In [1]: import numpy as np

In [2]: from numpy import linalg as LA

In [3]: np.set_printoptions(precision=2, suppress=True, linewidth=100, legacy="1.25")

In [4]: J = np.load("data.npy")

In [5]: print(J)
[[6. 1. 1.]
 [1. 6. 1.]
 [1. 1. 6.]]

In [6]: ev, vecs = LA.eigh(J)

In [7]: print(np.unique(ev.round(6) + 0, return_counts=True)[1])
[2 1]

In [8]: print((ev > 1e-8).sum(), (ev < -1e-8).sum())
3 0

In [9]: print(round(ev.sum(), 2), np.trace(J))
18.0 18.0

In [10]: print(ev)
[5. 5. 8.]

In [11]: print(np.abs(vecs[:, -1]))
[0.58 0.58 0.58]

In [12]: print(np.abs(vecs[:, -1]).round(6).argmax())
0

In [13]: print(LA.eigvalsh(J + 3 * np.eye(3)))
[ 8.  8. 11.]

In [14]: ev, vecs = LA.eigh(J)

In [15]: x = np.array([-1, 2, 0])

In [16]: print(np.abs(J).sum(axis=1).max(), round(float(np.abs(ev).max()), 2))
8.0 8.0

In [17]: print(LA.eigvalsh(J[1:, 1:]))
[5. 7.]

In [18]: print((np.sign(vecs[:, -1].round(6)) == np.sign(vecs[0, -1].round(6))).astype(int))
[1 1 1]

In [19]: print(x @ J @ x)
26.0

In [20]: T = np.stack([J, 3 * J, J[::-1]])

In [21]: print(LA.matrix_rank(T.reshape(3, -1)))
2

In [22]: print(LA.det(T))
[ 200. 5400. -200.]

In [23]: print(T.shape)
(3, 3, 3)

In [24]: print((T @ J.T).shape)
(3, 3, 3)

In [25]: print(T.sum(axis=0))
[[25.  5. 10.]
 [ 5. 30.  5.]
 [10.  5. 25.]]

In [26]: print(LA.norm(T, axis=(1, 2)))
[10.68 32.03 10.68]

In [27]: W = np.array([[-2, -2, -1], [-2, 2, 2], [0, 1, 0]])

In [28]: coef = np.array([5, 1, 4])

In [29]: act = np.maximum(J @ W + coef, 0)

In [30]: print((act > 0).astype(int))
[[0 0 0]
 [0 1 1]
 [1 1 1]]

In [31]: print((act > 0).mean(axis=0))
[0.33 0.67 0.67]

In [32]: W2 = np.array([[1, 3, -2], [2, 2, 1], [1, 1, -2]])

In [33]: print((act @ W2).round(6).argmax(axis=1))
[0 0 1]

In [34]: print(act @ W2)
[[  0.   0.   0.]
 [ 39.  39. -18.]
 [ 20.  22.  -5.]]

In [35]: rng = np.random.default_rng(5464)

In [36]: out = J + rng.integers(-2, 3, (3, 1)) @ rng.integers(-2, 3, (1, 3))

In [37]: print(out)
[[5. 2. 0.]
 [3. 4. 3.]
 [0. 2. 5.]]

In [38]: print(LA.matrix_rank(out - J, tol=1e-8))
1

In [39]: print(np.abs(out - J).sum(axis=1))
[3. 6. 3.]

In [40]: feats = np.loadtxt("a.csv", delimiter=",")

In [41]: print(feats)
[[ 3.  0.  3.  0.]
 [ 3. 33.  2.  1.]
 [ 2.  2. 31.  3.]
 [ 0.  3.  1. 45.]]

In [42]: x = np.array([2, -2, 3, 3])

In [43]: y = feats @ x

In [44]: print(y)
[ 15. -51. 102. 132.]

In [45]: print(np.round(LA.solve(feats.T, feats[2]), 2) + 0)
[0. 0. 1. 0.]

In [46]: out = feats / np.sqrt((feats ** 2).mean(axis=1, keepdims=True))

In [47]: print(LA.matrix_rank(out) == LA.matrix_rank(feats))
True

In [48]: print(LA.matrix_rank(feats - feats.mean(axis=1, keepdims=True)))
3

In [49]: U, sv, Vh = LA.svd(feats)

In [50]: print(sv)
[45.72 33.81 29.87  2.79]

In [51]: print(np.argmax(sv[:-1] / (sv[1:] + 1e-6)) + 1)
3

In [52]: out = U[:, :3] @ np.diag(sv[:3]) @ Vh[:3]

In [53]: print(LA.matrix_rank(out))
3

In [54]: print(round(float(np.abs(feats - out).max()), 2))
2.76

In [55]: print(np.abs(LA.svd(feats)[2][-1]))
[0.99 0.09 0.07 0.01]

In [56]: print(np.argsort(-LA.norm(feats, axis=0).round(6), kind="stable")[:3])
[3 1 2]

In [57]: print([round(float(x), 2) for x in LA.svd(feats, compute_uv=False)[:3]])
[45.72, 33.81, 29.87]

In [58]: print(round(np.log10(LA.cond(feats))))
1

In [59]: print(LA.matrix_rank(feats, rtol=0.1))
3

In [60]: proj = np.triu(np.array([[0, 9, 5, 4], [9, 0, 0, 7], [7, 9, 5, 5], [1, 0, 2, 7]]), 1) + np.eye(4)

In [61]: out = proj @ feats @ LA.inv(proj)

In [62]: print(LA.matrix_rank(out))
4

In [63]: print(proj @ feats - feats @ proj)
[[ 37. 292. 162. 177.]
 [  0.  -6.  -8.  62.]
 [  0.  -3.  -5.  48.]
 [  0.   0.   0. -26.]]

In [64]: m1 = np.loadtxt("w.csv", delimiter=",")

In [65]: print(m1)
[[1. 3. 2.]
 [0. 1. 1.]
 [0. 0. 1.]]

In [66]: r0, r1 = m1[2], m1[0]

In [67]: print(r0 @ r0)
1.0

In [68]: pr = (r0 @ r1) / (r0 @ r0) * r0

In [69]: print(round(LA.norm(r0 + r1) ** 2 + LA.norm(r0 - r1) ** 2, 2))
30.0

In [70]: print(LA.matrix_rank(np.outer(r0, r1)))
1

In [71]: arr = np.loadtxt("x.csv", delimiter=",")

In [72]: print(arr)
[[7. 4. 4.]
 [4. 7. 4.]
 [4. 4. 7.]]

In [73]: print(round(float(np.abs(LA.eigvals(arr)).max()), 2))
15.0

In [74]: print(np.allclose(arr, arr.T))
True

In [75]: print((arr - arr.T) / 2)
[[0. 0. 0.]
 [0. 0. 0.]
 [0. 0. 0.]]

In [76]: print(LA.matrix_power(arr, 2))
[[81. 72. 72.]
 [72. 81. 72.]
 [72. 72. 81.]]

In [77]: print(round(LA.det(arr), 2))
135.0

In [78]: A = np.load("mat.npy")

In [79]: print(A)
[[ 0  0  0 -1]
 [ 0 -1  0  0]
 [-2  0  0  0]
 [ 0  0 -2  0]]

In [80]: x = np.array([-5, 8, 5, 4])

In [81]: a = np.maximum(A @ x, 0)

In [82]: print(np.maximum(A @ x, 0) - np.maximum(-A @ x, 0))
[ -4  -8  10 -10]

In [83]: print(np.tanh(A @ x))
[-1. -1.  1. -1.]

In [84]: print(A * (a > 1e-9)[:, None])
[[ 0  0  0  0]
 [ 0  0  0  0]
 [-2  0  0  0]
 [ 0  0  0  0]]

In [85]: print(A.T @ a)
[-20   0   0   0]

In [86]: print(np.maximum(A @ (3 * x), 0))
[ 0  0 30  0]

In [87]: print(LA.eigvals(A))
[-1.59+0.j    0.79+1.37j  0.79-1.37j -1.  +0.j  ]

In [88]: print(np.einsum("ij,ji->", A, A))
1

In [89]: print(np.einsum("ii->", A))
-1

In [90]: print(np.kron(np.eye(2, dtype=int), A))
[[ 0  0  0 -1  0  0  0  0]
 [ 0 -1  0  0  0  0  0  0]
 [-2  0  0  0  0  0  0  0]
 [ 0  0 -2  0  0  0  0  0]
 [ 0  0  0  0  0  0  0 -1]
 [ 0  0  0  0  0 -1  0  0]
 [ 0  0  0  0 -2  0  0  0]
 [ 0  0  0  0  0  0 -2  0]]

In [91]: print(np.round(LA.det(A.T), 2))
4.0

In [92]: print(round(LA.eigvals(A).sum().real, 2))
-1.0

In [93]: print(round(LA.det(2 * A), 2), np.round(LA.det(A), 2))
64.0 4.0

In [94]: r0 = np.array([3, 3, 3, -1])

In [95]: out = A + np.outer(r0, np.eye(4)[3])

In [96]: print(out)
[[ 0.  0.  0.  2.]
 [ 0. -1.  0.  3.]
 [-2.  0.  0.  3.]
 [ 0.  0. -2. -1.]]

In [97]: print(round(float(LA.det(out) / LA.det(A)), 2), round(1 + LA.solve(A, r0)[3], 2))
-2.0 -2.0

In [98]: out = LA.inv(A)

In [99]: print((np.abs(out) > 1e-9).astype(int))
[[0 0 1 0]
 [0 1 0 0]
 [0 0 0 1]
 [1 0 0 0]]

In [100]: print(round(LA.det(A) * LA.det(out), 2))
1.0

In [101]: print(np.allclose(out, A.T))
False

In [102]: print(np.sort(np.abs(LA.eigvals(A))))
[1.   1.59 1.59 1.59]

In [103]: print(round(np.abs(LA.eigvals(A)).max(), 2))
1.59

In [104]: print(np.trace(A))
-1

In [105]: print(A @ A)
[[0 0 2 0]
 [0 1 0 0]
 [0 0 0 2]
 [4 0 0 0]]

In [106]: print((A - A.T) / 2)
[[ 0.   0.   1.  -0.5]
 [ 0.   0.   0.   0. ]
 [-1.   0.   0.   1. ]
 [ 0.5  0.  -1.   0. ]]

In [107]: print(LA.matrix_power(A, 2))
[[0 0 2 0]
 [0 1 0 0]
 [0 0 0 2]
 [4 0 0 0]]

In [108]: mat = np.array([[0.7, 0.5, -0.2],
     ...:     [0.8, 1.2, -0.6],
     ...:     [-0.3, 1.4, 0.5],
     ...:     [0.8, -0.5, -1.2],
     ...:     [2.4, 0.6, 1.7],
     ...:     [-0.4, -0.1, 0.6],
     ...:     [-0.2, -0.3, 1.5],
     ...:     [-1.2, 0.6, -0.2],
     ...:     [-1.1, 0.5, -1.4],
     ...:     [0.0, -0.2, 0.4],
     ...:     [-0.9, 1.0, -0.5],
     ...:     [0.9, 1.1, -0.5],
     ...:     [-0.7, -0.2, 0.0],
     ...:     [0.5, -0.8, 1.0],
     ...:     [0.0, -0.7, 0.4],
     ...:     [1.9, 1.7, -0.3],
     ...:     [-0.1, 1.0, 0.5],
     ...:     [-0.9, 0.2, -1.1]])

In [109]: mat[7] *= 20

In [110]: print(mat)
[[  0.7   0.5  -0.2]
 [  0.8   1.2  -0.6]
 [ -0.3   1.4   0.5]
 [  0.8  -0.5  -1.2]
 [  2.4   0.6   1.7]
 [ -0.4  -0.1   0.6]
 [ -0.2  -0.3   1.5]
 [-24.   12.   -4. ]
 [ -1.1   0.5  -1.4]
 [  0.   -0.2   0.4]
 [ -0.9   1.   -0.5]
 [  0.9   1.1  -0.5]
 [ -0.7  -0.2   0. ]
 [  0.5  -0.8   1. ]
 [  0.   -0.7   0.4]
 [  1.9   1.7  -0.3]
 [ -0.1   1.    0.5]
 [ -0.9   0.2  -1.1]]

In [111]: out = np.c_[mat[:, :2] @ np.array([[0, 3], [-3, 1]]), np.array([4, -5, 2, -3, 4, 4, -2, -5, 4, 0, -2, -3, 0, 3, -2, -1, -3, 4])]

In [112]: print(out)
[[ -1.5   2.6   4. ]
 [ -3.6   3.6  -5. ]
 [ -4.2   0.5   2. ]
 [  1.5   1.9  -3. ]
 [ -1.8   7.8   4. ]
 [  0.3  -1.3   4. ]
 [  0.9  -0.9  -2. ]
 [-36.  -60.   -5. ]
 [ -1.5  -2.8   4. ]
 [  0.6  -0.2   0. ]
 [ -3.   -1.7  -2. ]
 [ -3.3   3.8  -3. ]
 [  0.6  -2.3   0. ]
 [  2.4   0.7   3. ]
 [  2.1  -0.7  -2. ]
 [ -5.1   7.4  -1. ]
 [ -3.    0.7  -3. ]
 [ -0.6  -2.5   4. ]]

In [113]: print(LA.norm(LA.qr(mat)[0].T @ out, axis=0) ** 2 / ((out ** 2).sum(axis=0) + 1e-12))
[1.   1.   0.17]

In [114]: print(np.round(LA.lstsq(mat, out[:, 0])[0], 2) + 0)
[ 0. -3.  0.]

In [115]: print(np.round(LA.norm(out - mat @ LA.lstsq(mat, out)[0], axis=0), 2) + 0)
[ 0.    0.   12.35]

In [116]: print(LA.matrix_rank(np.c_[mat, out]))
4

In [117]: cen = (mat - mat.mean(axis=0)) / mat.std(axis=0)

In [118]: print(cen.std(axis=0))
[1. 1. 1.]

In [119]: coef = LA.lstsq(np.delete(cen, 0, axis=1), cen[:, 0])[0]

In [120]: print(round(1 - np.var(cen[:, 0] - np.delete(cen, 0, axis=1) @ coef), 2))
0.89

In [121]: print(np.abs(coef).argmax())
0

In [122]: K = np.tanh(np.array([[-0.2, -0.4],
     ...:     [0.5, 0.1],
     ...:     [-2.0, -0.4],
     ...:     [1.1, 0.3],
     ...:     [0.5, -0.4],
     ...:     [0.7, -0.5],
     ...:     [1.5, -0.1],
     ...:     [0.1, 0.7],
     ...:     [0.0, -0.2],
     ...:     [0.3, -0.4],
     ...:     [0.9, -1.2],
     ...:     [-0.4, -0.7],
     ...:     [0.0, 2.5],
     ...:     [0.1, -0.5],
     ...:     [1.7, 1.1],
     ...:     [1.3, 1.3]]) @ np.array([[-0.2, -1.7, 0.6], [0.1, 1.6, -0.8]]))

In [123]: print(K.round(2) + 0)
[[ 0.   -0.29  0.2 ]
 [-0.09 -0.6   0.22]
 [ 0.35  0.99 -0.71]
 [-0.19 -0.88  0.4 ]
 [-0.14 -0.9   0.55]
 [-0.19 -0.96  0.68]
 [-0.3  -0.99  0.75]
 [ 0.05  0.74 -0.46]
 [-0.02 -0.31  0.16]
 [-0.1  -0.82  0.46]
 [-0.29 -1.    0.91]
 [ 0.01 -0.41  0.31]
 [ 0.24  1.   -0.96]
 [-0.07 -0.75  0.43]
 [-0.23 -0.81  0.14]
 [-0.13 -0.13 -0.25]]

In [124]: z = rng.permutation(3)

In [125]: out = mat[:, z] * rng.choice([-1, 1], 3)

In [126]: print(out)
[[  0.2   0.7  -0.5]
 [  0.6   0.8  -1.2]
 [ -0.5  -0.3  -1.4]
 [  1.2   0.8   0.5]
 [ -1.7   2.4  -0.6]
 [ -0.6  -0.4   0.1]
 [ -1.5  -0.2   0.3]
 [  4.  -24.  -12. ]
 [  1.4  -1.1  -0.5]
 [ -0.4   0.    0.2]
 [  0.5  -0.9  -1. ]
 [  0.5   0.9  -1.1]
 [ -0.   -0.7   0.2]
 [ -1.    0.5   0.8]
 [ -0.4   0.    0.7]
 [  0.3   1.9  -1.7]
 [ -0.5  -0.1  -1. ]
 [  1.1  -0.9  -0.2]]

In [127]: U, _, Vh = LA.svd(mat.T @ out)

In [128]: print(z)
[2 0 1]
